% python3 -q
>>> import numpy as np
>>> np.set_printoptions(precision=3, suppress=True, linewidth=100, floatmode="fixed")
>>> feats = np.load("dump.npy")
>>> feats
array([[ 2, -4,  2],
       [-4, 10, -6],
       [ 2, -6,  4]])
>>> left, sig, vt = np.linalg.svd(feats)
>>> np.argmax(sig[:-1] / (sig[1:] + 1e-6)) + 1
np.int64(2)
>>> print(sig.round(3) + 0)
[15.211  0.789  0.000]
>>> other = left[:, :2] @ np.diag(sig[:2]) @ vt[:2]
>>> np.round(np.linalg.norm(feats - other, 2), 3), round(float(sig[2]), 3)
(np.float64(0.0), 0.0)
>>> np.round(np.linalg.norm(feats - other) / np.linalg.norm(feats), 3)
np.float64(0.0)
>>> other
array([[ 2.000, -4.000,  2.000],
       [-4.000, 10.000, -6.000],
       [ 2.000, -6.000,  4.000]])
>>> rng = np.random.default_rng(891)
>>> labels = rng.permutation(3)
>>> labels
array([2, 1, 0])
>>> other = feats[labels][:, labels]
>>> np.trace(other)
np.int64(16)
>>> np.round(np.sort(np.abs(np.linalg.eigvals(other))), 3) + 0
array([ 0.000,  0.789, 15.211])
>>> np.diag(other)
array([ 4, 10,  2])
>>> rank = np.linalg.matrix_rank(feats)
>>> rank
np.int64(2)
>>> N = np.linalg.svd(feats)[2][rank:].T
>>> print([int(np.linalg.matrix_rank(feats[:i])) for i in range(1, len(feats) + 1)])
[1, 2, 2]
>>> N @ N.T
array([[0.333, 0.333, 0.333],
       [0.333, 0.333, 0.333],
       [0.333, 0.333, 0.333]])
>>> np.round(feats @ N, 3) + 0
array([[0.000],
       [0.000],
       [0.000]])
>>> N.shape
(3, 1)
>>> np.count_nonzero(feats)
np.int64(9)
>>> np.unravel_index(np.abs(feats).argmax(), feats.shape)
(np.int64(1), np.int64(1))
>>> feats.sum(axis=1)
array([0, 0, 0])
>>> feats.sum(axis=0)
array([0, 0, 0])
>>> feats - feats[0]
array([[ 0,  0,  0],
       [-6, 14, -8],
       [ 0, -2,  2]])
>>> feats.mean(axis=0)
array([0.000, 0.000, 0.000])
>>> round(float(np.linalg.norm(feats)), 3)
15.232
>>> np.diff(feats, axis=0)
array([[ -6,  14,  -8],
       [  6, -16,  10]])
>>> feats.shape
(3, 3)
